$ python -q
>>> import numpy as np
>>> np.set_printoptions(precision=3, suppress=True, linewidth=140)
>>> rd = lambda a: np.round(a, 3) + 0
>>> M = np.vander(np.arange(6) - 2, 4, increasing=True)
>>> M
array([[ 1, -2,  4, -8],
       [ 1, -1,  1, -1],
       [ 1,  0,  0,  0],
       [ 1,  1,  1,  1],
       [ 1,  2,  4,  8],
       [ 1,  3,  9, 27]])
>>> P = M @ np.linalg.solve(M.T @ M, M.T)
>>> np.allclose(P @ P, P)
True
>>> rd(P @ M[:, 2])
array([4., 1., 0., 1., 4., 9.])
>>> np.linalg.matrix_rank(np.eye(6) - P)
np.int64(2)
>>> rd(np.linalg.eigvalsh(P))
array([0., 0., 1., 1., 1., 1.])
>>> rd(P)
array([[ 0.96 ,  0.127, -0.111, -0.032,  0.087, -0.032],
       [ 0.127,  0.579,  0.413,  0.016, -0.222,  0.087],
       [-0.111,  0.413,  0.46 ,  0.254,  0.016, -0.032],
       [-0.032,  0.016,  0.254,  0.46 ,  0.413, -0.111],
       [ 0.087, -0.222,  0.016,  0.413,  0.579,  0.127],
       [-0.032,  0.087, -0.032, -0.111,  0.127,  0.96 ]])
>>> Uu, sig, Vh = np.linalg.svd(P)
>>> np.argmax(sig[:-1] / (sig[1:] + 1e-6)) + 1
np.int64(4)
>>> M2 = Uu[:, :4] @ np.diag(sig[:4]) @ Vh[:4]
>>> rd(np.abs(P - M2).max())
np.float64(0.0)
>>> x = np.array([2, -1, 2, 2])
>>> y = M @ x
>>> rd(np.linalg.solve(M.T @ M, M.T @ y))
array([ 2., -1.,  2.,  2.])
>>> rd(np.linalg.lstsq(M, y)[0])
array([ 2., -1.,  2.,  2.])
>>> rng = np.random.default_rng(7644)
>>> y = y + 0.05 * rng.normal(size=6)
>>> rd(y)
array([-4.011,  3.007,  2.017,  5.091, 23.997, 71.037])
>>> beta, *_ = np.linalg.lstsq(M, y)
>>> rd(np.linalg.norm(y - M @ beta))
np.float64(0.069)
>>> rd(beta)
array([ 2.034, -0.987,  1.994,  2.   ])
>>> beta.round()
array([ 2., -1.,  2.,  2.])
>>> [round(float(np.linalg.norm(np.linalg.solve(M.T @ M + lam * np.eye(4), M.T @ y))), 2) for lam in (0, 1, 10, 100)]
[3.62, 3.29, 2.89, 2.27]
